% python3 -q
>>> import numpy as np
>>> np.set_printoptions(suppress=True, linewidth=160)
>>> W0 = np.loadtxt("sample2.csv", delimiter=",")
>>> W0
array([[1., 0., 0.],
       [0., 1., 0.],
       [0., 0., 1.]])
>>> # columns are unit length and at right angles
>>> T = np.stack([W0, 4 * W0, W0[::-1]])
>>> (T @ W0.T).shape
(3, 3, 3)
>>> u = np.array([-2, 1, 1])
>>> np.correlate(W0[2], W0[1], "full")
array([0., 0., 0., 1., 0.])
>>> np.polyval(u, W0[2])
array([1., 1., 0.])
>>> np.cross(W0[2, :3], W0[1, :3])
array([-1.,  0.,  0.])
>>> np.round(np.sort(np.abs(np.linalg.eigvals(W0)))[::-1], 2)
array([1., 1., 1.])
>>> pr = np.eye(3)[1]
>>> for _ in range(4):
...     pr = pr @ W0
...     print(pr.round(2))
... 
[0. 1. 0.]
[0. 1. 0.]
[0. 1. 0.]
[0. 1. 0.]
>>> hat = np.triu(np.array([[1, -2, -1], [-2, 2, -2], [2, -1, 3]]), 1) + np.eye(3)
>>> out = hat @ W0 @ np.linalg.inv(hat)
>>> print(np.round(np.linalg.det(out), 2))
1.0
>>> print(np.trace(out), np.trace(W0))
3.0 3.0
>>> print(hat @ W0 - W0 @ hat)
[[0. 0. 0.]
 [0. 0. 0.]
 [0. 0. 0.]]
>>> out
array([[1., 0., 0.],
       [0., 1., 0.],
       [0., 0., 1.]])
>>> vec = np.array([-1, -1, -3])
>>> W0 @ W0 @ vec
array([-1., -1., -3.])
>>> np.round(np.linalg.eigvalsh(2 * W0 - np.eye(3)), 2)
array([1., 1., 1.])
>>> np.eye(3) - W0
array([[0., 0., 0.],
       [0., 0., 0.],
       [0., 0., 0.]])
>>> W0 @ vec
array([-1., -1., -3.])
